% python3 -q
>>> import numpy as np
>>> from numpy import linalg as LA
>>> np.set_printoptions(suppress=True, linewidth=140)
>>> arr = np.array([[2, 1, -2], [1, -1, 0], [-1, -1, 2], [-2, 2, 2], [-2, 3, 3]])
>>> arr
array([[ 2,  1, -2],
       [ 1, -1,  0],
       [-1, -1,  2],
       [-2,  2,  2],
       [-2,  3,  3]])
>>> rng = np.random.default_rng(50)
>>> idx = rng.permutation(3)
>>> B = arr[:, idx] * rng.choice([-1, 1], 3)
>>> B
array([[ 2, -2,  1],
       [ 1,  0, -1],
       [-1,  2, -1],
       [-2,  2,  2],
       [-2,  3,  3]])
>>> Uu, _, VT = LA.svd(arr.T @ B)
>>> np.round(LA.lstsq(arr, B)[0], 2) + 0
array([[1., 0., 0.],
       [0., 0., 1.],
       [0., 1., 0.]])
>>> vec = np.array([7, 9, -8])
>>> rhs = B @ vec
>>> np.round(LA.lstsq(B, rhs)[0], 2)
array([ 7.,  9., -8.])
>>> rhs
array([-12,  15,  19, -12, -11])
>>> rhs = rhs + 0.3 * rng.normal(size=5)
>>> rhs.round(2)
array([-12.42,  15.5 ,  18.94, -11.84, -10.77])
>>> b, *_ = LA.lstsq(B, rhs)
>>> b.round()
array([ 7.,  9., -8.])
>>> np.round(B.T @ (rhs - B @ b), 2) + 0
array([0., 0., 0.])
>>> K = np.load("layer12.npy")
>>> K
array([[ 0, -1,  1],
       [ 0,  0, -1],
       [ 0,  0,  0]])
>>> vec = np.array([-7, -9, -6])
>>> (K @ vec).argmax()
np.int64(1)
>>> K @ (2 * vec)
array([ 6, 12,  0])
>>> K @ np.eye(3)[2]
array([ 1., -1.,  0.])
>>> np.einsum("ij,j->i", K, vec)
array([3, 6, 0])
>>> (K * vec).sum(axis=1)
array([3, 6, 0])
>>> m1 = np.load("mat.npy")
>>> m1
array([[3, 0, 0, 0, 0],
       [1, 3, 0, 0, 0],
       [1, 2, 2, 0, 0],
       [3, 2, 2, 2, 0],
       [3, 0, 1, 3, 1]])
>>> # triangular
>>> W = np.array([[8, 9, 2], [6, 9, 0], [8, 8, 2], [2, 1, 2], [5, 8, 3]])
>>> b = np.array([2, 0, 1])
>>> hid = np.maximum(m1 @ W + b, 0)
>>> (hid > 0).mean(axis=0)
array([1., 1., 1.])
>>> basis = np.array([[2, 1], [3, 1], [2, 3]])
>>> hid @ basis
array([[147,  74],
       [170,  73],
       [219, 102],
       [335, 166],
       [264, 145]])
>>> q, evecs = LA.qr(m1[:, :1])[0], LA.qr(m1[:, 1:])[0]
>>> sig = LA.svd(q.T @ evecs, compute_uv=False)
>>> np.round(np.degrees(np.arccos(sig.clip(0, 1))), 2)
array([33.85])
>>> w, evecs = LA.eig(m1)
>>> np.round(np.sort(LA.eigvals(LA.inv(m1))), 2)
array([0.33, 0.33, 0.5 , 0.5 , 1.  ])
>>> np.round(np.sort(LA.eigvals(m1.T)), 2)
array([1., 2., 2., 3., 3.])
>>> np.prod(w)
np.float64(36.0)
>>> B = np.array([[-4, -5, -3], [2, 4, -1], [4, 0, 3], [0, -1, 4]])
>>> basis = np.array([[-8, 2, -9, -5, -9], [1, -6, 3, 2, -4], [-4, 7, 6, 9, 7]])
>>> data = B @ basis + 0.1 * rng.normal(size=(4, 5))
>>> data.round(2)
array([[ 39.02,   1.02,   2.87, -17.02,  34.95],
       [ -8.  , -27.27, -12.16, -11.03, -40.97],
       [-44.02,  28.89, -18.06,   6.96, -15.31],
       [-17.08,  33.92,  20.93,  34.03,  31.89]])
>>> Uu, sig, VT = LA.svd(data)
>>> np.argmax(sig[:-1] / (sig[1:] + 1e-6)) + 1
np.int64(3)
>>> B = Uu[:, :3] @ np.diag(sig[:3]) @ VT[:3]
>>> round(float(np.abs(data - B).max()), 2)
0.1
>>> LA.matrix_rank(B)
np.int64(3)
>>> round(LA.norm(data - B) / LA.norm(data), 2)
np.float64(0.0)
>>> W = np.array([[-2, 2], [-1, -2], [-1, 0], [-1, 2], [1, 0]])
>>> b = np.array([0, -3])
>>> hid = np.maximum(data @ W + b, 0)
>>> LA.matrix_rank(hid)
np.int64(2)
>>> (hid > 0).mean(axis=0)
array([0.5, 0.5])
>>> basis = np.array([[-2, 0, -3], [-3, 1, -2]])
>>> W @ basis
array([[-2,  2,  2],
       [ 8, -2,  7],
       [ 2,  0,  3],
       [-4,  2, -1],
       [-2,  0, -3]])
>>> round(float(LA.norm(data, 2) / LA.norm(data)), 2)
0.7
>>> [round(float(x), 2) for x in LA.svd(data, compute_uv=False)[:3]]
[80.77, 77.38, 26.9]
>>> np.argsort(-LA.norm(data, axis=0).round(6), kind="stable")[:3]
array([4, 0, 1])
>>> F = np.load("out10.npy")
>>> F
array([[ 8,  0,  0],
       [ 0, -6,  0],
       [ 0,  0,  5]])
>>> # equal to its transpose
>>> np.round(LA.det(2 * F), 2), round(float(LA.det(F)), 2)
(np.float64(-1920.0), -240.0)
>>> np.kron(np.eye(2, dtype=int), F)
array([[ 8,  0,  0,  0,  0,  0],
       [ 0, -6,  0,  0,  0,  0],
       [ 0,  0,  5,  0,  0,  0],
       [ 0,  0,  0,  8,  0,  0],
       [ 0,  0,  0,  0, -6,  0],
       [ 0,  0,  0,  0,  0,  5]])
>>> np.poly(F)
array([  1.,  -7., -38., 240.])
>>> np.round(LA.eigvals(F), 2)
array([ 8., -6.,  5.])
>>> f = np.array([0, -3, -3])
>>> np.cross(F[2, :3], F[0, :3])
array([ 0, 40,  0])
>>> np.polyval(f, F[2])
array([ -3,  -3, -18])
>>> np.array([np.convolve(row, f, "same") for row in F])
array([[-24, -24,   0],
       [  0,  18,  18],
       [  0,   0, -15]])
>>> np.convolve(F[2], f)
array([  0,   0,   0, -15, -15])
>>> mat = np.array([[-3.0, 1.0, 0.0], [0.0, -3.0, 1.0], [0.0, 0.0, -3.0]])
>>> mat
array([[-3.,  1.,  0.],
       [ 0., -3.,  1.],
       [ 0.,  0., -3.]])
>>> np.round(LA.matrix_power(mat - np.diag(np.diag(mat)), 3), 2)
array([[0., 0., 0.],
       [0., 0., 0.],
       [0., 0., 0.]])
>>> np.round(np.sort(LA.eigvals(mat)), 2)
array([-3., -3., -3.])
>>> LA.matrix_rank(mat - mat[0, 0] * np.eye(3))
np.int64(2)
